In [1]: import numpy as np

In [2]: import numpy.linalg as la

In [3]: np.set_printoptions(suppress=True, linewidth=100)

In [4]: A = np.array([[2, -2, -2], [2, -2, -2], [2, -2, -2], [0, 0, 0]])

In [5]: U, s, VT = la.svd(A)

In [6]: vecs = VT[:(s > 1e-8).sum()]

In [7]: rng = np.random.default_rng(5176)

In [8]: x = A[1] + 2 * A[0] + rng.integers(2) * np.eye(3)[0]

In [9]: x
Out[9]: array([ 7., -6., -6.])

In [10]: la.matrix_rank(np.vstack([A, x]))
Out[10]: np.int64(2)

In [11]: np.round(np.diag(vecs.T @ vecs), 2)
Out[11]: array([0.33, 0.33, 0.33])

In [12]: np.allclose(vecs.T @ vecs @ x, x)
Out[12]: False

In [13]: [round(float(x), 2) for x in la.svd(A, compute_uv=False)[:3]]
Out[13]: [6.0, 0.0, 0.0]

In [14]: la.matrix_rank(A, rtol=0.1)
Out[14]: np.int64(1)

In [15]: np.argsort(-la.norm(A, axis=0).round(6), kind="stable")[:3]
Out[15]: array([0, 1, 2])

In [16]: U, s, VT = la.svd(A)

In [17]: np.argmax(s[:-1] / (s[1:] + 1e-6)) + 1
Out[17]: np.int64(1)

In [18]: B = U[:, :1] @ np.diag(s[:1]) @ VT[:1]

In [19]: la.matrix_rank(B)
Out[19]: np.int64(1)

In [20]: la.matrix_rank(A, rtol=0.05)
Out[20]: np.int64(1)

In [21]: np.round(la.norm(A - B, 2), 2), np.round(s[1], 2)
Out[21]: (np.float64(0.0), np.float64(0.0))

In [22]: round(la.norm(A - B) / la.norm(A), 2)
Out[22]: np.float64(0.0)

In [23]: U, s, VT = la.svd(A, full_matrices=False)

In [24]: U.shape, s.shape, VT.shape
Out[24]: ((4, 3), (3,), (3, 3))

In [25]: np.round(VT @ VT.T, 2) + 0
Out[25]: 
array([[1., 0., 0.],
       [0., 1., 0.],
       [0., 0., 1.]])

In [26]: round(float(np.sqrt((s ** 2).sum())), 2), round(la.norm(A), 2)
Out[26]: (6.0, np.float64(6.0))

In [27]: s.round(2) + 0
Out[27]: array([6., 0., 0.])

In [28]: np.round(np.abs(VT[0]), 2)
Out[28]: array([0.58, 0.58, 0.58])

In [29]: np.cumsum(s ** 2) / np.sum(s ** 2)
Out[29]: array([1., 1., 1.])

In [30]: np.abs(U[:, 0]).round(6).argmax()
Out[30]: np.int64(0)

In [31]: np.round(U.T @ U, 2) + 0
Out[31]: 
array([[1., 0., 0.],
       [0., 1., 0.],
       [0., 0., 1.]])

In [32]: x = np.array([2, 1, 2])

In [33]: h = np.maximum(A @ x, 0)

In [34]: A * (h > 1e-9)[:, None]
Out[34]: 
array([[0, 0, 0],
       [0, 0, 0],
       [0, 0, 0],
       [0, 0, 0]])

In [35]: np.maximum(A @ x, 0) - np.maximum(-A @ x, 0)
Out[35]: array([-2, -2, -2,  0])

In [36]: h
Out[36]: array([0, 0, 0, 0])

In [37]: A.T @ h
Out[37]: array([0, 0, 0])

In [38]: np.round(np.tanh(A @ x), 2)
Out[38]: array([-0.96, -0.96, -0.96,  0.  ])

In [39]: K = np.load("run14.npy")

In [40]: K
Out[40]: 
array([[0.43, 0.14, 0.29, 0.14],
       [0.38, 0.25, 0.25, 0.12],
       [0.2 , 0.2 , 0.4 , 0.2 ],
       [0.2 , 0.3 , 0.3 , 0.2 ]])

In [41]: np.round(np.sort(np.abs(la.eigvals(K)))[::-1], 2)
Out[41]: array([1.  , 0.15, 0.15, 0.03])

In [42]: np.round(la.matrix_power(K, 100), 2)
Out[42]: 
array([[0.31, 0.21, 0.32, 0.16],
       [0.31, 0.21, 0.32, 0.16],
       [0.31, 0.21, 0.32, 0.16],
       [0.31, 0.21, 0.32, 0.16]])

In [43]: pr = np.eye(4)[0]

In [44]: for _ in range(6):
    ...:     pr = pr @ K
    ...:     print(pr.round(2))
    ...: 
[0.43 0.14 0.29 0.14]
[0.32 0.2  0.32 0.16]
[0.31 0.21 0.32 0.16]
[0.31 0.21 0.32 0.16]
[0.31 0.21 0.32 0.16]
[0.31 0.21 0.32 0.16]
